% ipython --no-banner

In [1]: import numpy as np

In [2]: import numpy.linalg as la

In [3]: np.set_printoptions(suppress=True, linewidth=120)

In [4]: tidy = lambda a: np.round(a, 1) + 0

In [5]: E = np.array([[1.0, 1.0, 4.0, 5.0, 0.0, 0.0],
   ...:     [1.0, 2.0, 4.0, 1.0, 0.0, 0.0],
   ...:     [1.0, 2.0, 5.0, 4.0, 0.0, 0.0],
   ...:     [5.0, 2.0, 1.0, 1.0, 0.0, 0.0],
   ...:     [0.0, 0.0, 0.0, 0.0, 2.0, 2.0],
   ...:     [0.0, 0.0, 0.0, 0.0, 1.0, 0.0]])

In [6]: E
Out[6]: 
array([[1., 1., 4., 5., 0., 0.],
       [1., 2., 4., 1., 0., 0.],
       [1., 2., 5., 4., 0., 0.],
       [5., 2., 1., 1., 0., 0.],
       [0., 0., 0., 0., 2., 2.],
       [0., 0., 0., 0., 1., 0.]])

In [7]: # splits into 2 blocks

In [8]: B = la.invert(E)
Traceback (most recent call last):
  Cell In[8], line 1
    B = la.invert(E)
AttributeError: module 'numpy.linalg' has no attribute 'invert'


In [9]: B = la.inv(E)

In [10]: tidy(la.det(E) * B)
Out[10]: 
array([[ -36.,  -30.,   54.,   -6.,    0.,    0.],
       [ 106.,   86., -152.,   -8.,    0.,    0.],
       [ -48.,  -54.,   72.,    6.,    0.,    0.],
       [  16.,   32.,  -38.,   -2.,    0.,    0.],
       [   0.,    0.,    0.,    0.,    0.,  -42.],
       [   0.,    0.,    0.,    0.,  -21.,   42.]])

In [11]: (np.abs(B) > 1e-9).astype(int)
Out[11]: 
array([[1, 1, 1, 1, 0, 0],
       [1, 1, 1, 1, 0, 0],
       [1, 1, 1, 1, 0, 0],
       [1, 1, 1, 1, 0, 0],
       [0, 0, 0, 0, 0, 1],
       [0, 0, 0, 0, 1, 1]])

In [12]: np.allclose(B, E.T)
Out[12]: False

In [13]: tidy(la.det(E) * la.det(B))
Out[13]: np.float64(1.0)

In [14]: tidy(la.cond(E))
Out[14]: np.float64(62.1)
